$ python3 -q
>>> import numpy as np
>>> np.set_printoptions(precision=3, suppress=True, linewidth=160, floatmode="fixed")
>>> K = np.loadtxt("data.csv", delimiter=",")
>>> K
array([[ -9.000, -18.000, -17.000,  -7.000,   8.000,   4.000,   2.000,  -3.000,  -7.000,   2.000,  -1.000],
       [  2.000,  14.000,   2.000,  -3.000, -16.000,   8.000, -24.000,  13.000,  10.000,  14.000,   3.000],
       [ -5.000,  16.000,  -3.000,  -9.000,  -6.000,   5.000, -16.000,   4.000,   9.000,   5.000,   6.000],
       [  7.000,   1.000,  -1.000,   1.000,  -5.000,  13.000, -10.000,  -8.000,  12.000,   5.000, -11.000],
       [  4.000, -16.000,  -3.000,  -6.000,  12.000,  10.000,  11.000, -15.000,   7.000,   2.000,  -7.000],
       [ -6.000, -13.000,  -7.000, -19.000,   4.000,   8.000,   3.000, -12.000,  -8.000,   7.000,   9.000],
       [  9.000, -22.000, -10.000,  -7.000,  -5.000, -14.000, -16.000, -12.000,  -2.000,  13.000,   6.000],
       [-11.000,   3.000,   0.000,   3.000,  -3.000,  15.000,  -7.000,   3.000,  15.000,  13.000, -16.000],
       [  0.000, -20.000,  -6.000, -10.000,   6.000,   1.000,  -4.000,  -5.000,  11.000,  16.000,  -7.000],
       [  3.000,  -8.000,  -3.000, -12.000,   9.000,  12.000,   4.000,  -8.000,   9.000,   5.000,   2.000],
       [  0.000,   2.000,  -7.000,   5.000,  -2.000,   6.000, -10.000,  -1.000,  10.000,   1.000, -12.000],
       [ -3.000,  -7.000, -13.000,  -7.000,   3.000, -11.000, -17.000,  -6.000,  17.000,   4.000,  -6.000],
       [  0.000,  -9.000,  -6.000,  -6.000,   2.000,  -2.000,  -8.000,  -4.000,   8.000,   8.000,  -5.000],
       [  0.000,   0.000,   0.000,   0.000,   0.000,   0.000,   0.000,   0.000,   0.000,   0.000,   0.000],
       [  1.000, -16.000, -13.000, -13.000,  -8.000,  -4.000, -20.000,   2.000,  -6.000,  15.000,   6.000],
       [  9.000, -27.000, -11.000, -19.000,  -1.000,  -5.000,  -8.000, -20.000,  -9.000,  10.000,   5.000],
       [ -5.000, -13.000, -12.000,  -7.000,   3.000,  -7.000,   3.000, -10.000, -17.000,  -5.000,   5.000],
       [  4.000, -10.000,  -1.000,  -9.000,   2.000,   1.000,  -5.000, -10.000,  14.000,   8.000,  -2.000],
       [ 13.000,   3.000,   7.000, -12.000,  -9.000,   6.000, -10.000,   1.000,   2.000,  10.000,  14.000],
       [ -1.000, -21.000, -20.000,  -7.000,  11.000, -10.000,   7.000, -16.000, -17.000, -12.000,   3.000],
       [ -2.000,  -9.000,  -3.000,  -8.000,  -3.000,   7.000,  -7.000, -21.000,   6.000,  13.000,  -1.000],
       [ -8.000,   1.000,  -1.000,  -8.000,   4.000,   8.000,   0.000,   5.000,   7.000,   8.000,   3.000],
       [  0.000,  -8.000,   5.000,  -6.000,   4.000,  13.000,   7.000,  -9.000,   7.000,   9.000,  -5.000],
       [ -4.000,  10.000,   1.000,   5.000, -10.000,   9.000, -14.000,   5.000,  10.000,   8.000, -10.000],
       [ -7.000,  -7.000,  -1.000,  -2.000,   7.000,   6.000,   7.000,  -2.000,   5.000,   5.000,  -6.000],
       [ -4.000,  -4.000, -15.000, -14.000,  12.000,   1.000,   5.000,   0.000,  -7.000, -11.000,   5.000],
       [  2.000,  -9.000,  -5.000,   1.000,  -4.000,  -9.000,  -5.000,  -9.000,  -8.000,   2.000,   7.000]])
>>> other = np.c_[K[:, :4] @ np.array([[-7, 8, -5, -9], [-3, 1, 5, 7], [-8, 6, 8, -4], [3, 4, 8, -5]]), np.array([1, 2, -1, 2, 2, 1, 0, -1, 2, -2, 1, 0, 1, 2, 1, 0, 2, 1, 0, -1, 1, 0, 1, 2, 1, 2, 0])]
>>> other
array([[ 232.000, -220.000, -237.000,   58.000,    1.000],
       [ -81.000,   30.000,   52.000,   87.000,    2.000],
       [ -16.000,  -78.000,    9.000,  214.000,   -1.000],
       [ -41.000,   55.000,  -30.000,  -57.000,    2.000],
       [  26.000,  -26.000, -172.000, -106.000,    2.000],
       [  80.000, -179.000, -243.000,   86.000,    1.000],
       [  62.000,  -38.000, -291.000, -160.000,    0.000],
       [  77.000,  -73.000,   94.000,  105.000,   -1.000],
       [  78.000,  -96.000, -228.000,  -66.000,    2.000],
       [  -9.000,  -50.000, -175.000,  -11.000,   -2.000],
       [  65.000,  -20.000,   -6.000,   17.000,    1.000],
       [ 125.000, -137.000, -180.000,   65.000,    0.000],
       [  57.000,  -69.000, -141.000,   -9.000,    1.000],
       [   0.000,    0.000,    0.000,    0.000,    2.000],
       [ 106.000, -138.000, -293.000,   -4.000,    1.000],
       [  49.000,  -97.000, -420.000, -131.000,    0.000],
       [ 149.000, -153.000, -192.000,   37.000,    2.000],
       [ -17.000,  -20.000, -150.000,  -57.000,    1.000],
       [-192.000,  101.000,  -90.000,  -64.000,    0.000],
       [ 209.000, -177.000, -316.000,  -23.000,   -1.000],
       [  41.000,  -75.000, -123.000,    7.000,    1.000],
       [  37.000, -101.000,  -27.000,  123.000,    0.000],
       [ -34.000,   -2.000,  -48.000,  -46.000,    1.000],
       [   5.000,    4.000,  118.000,   77.000,    2.000],
       [  72.000,  -77.000,  -24.000,   28.000,    1.000],
       [ 118.000, -182.000, -232.000,  138.000,    2.000],
       [  56.000,  -19.000,  -87.000,  -66.000,    0.000]])
>>> np.linalg.matrix_rank(np.c_[K, other])
np.int64(12)
>>> np.round(np.linalg.lstsq(K, other[:, 0])[0], 3) + 0
array([-7.000, -3.000, -8.000,  3.000,  0.000,  0.000,  0.000,  0.000,  0.000,  0.000,  0.000])
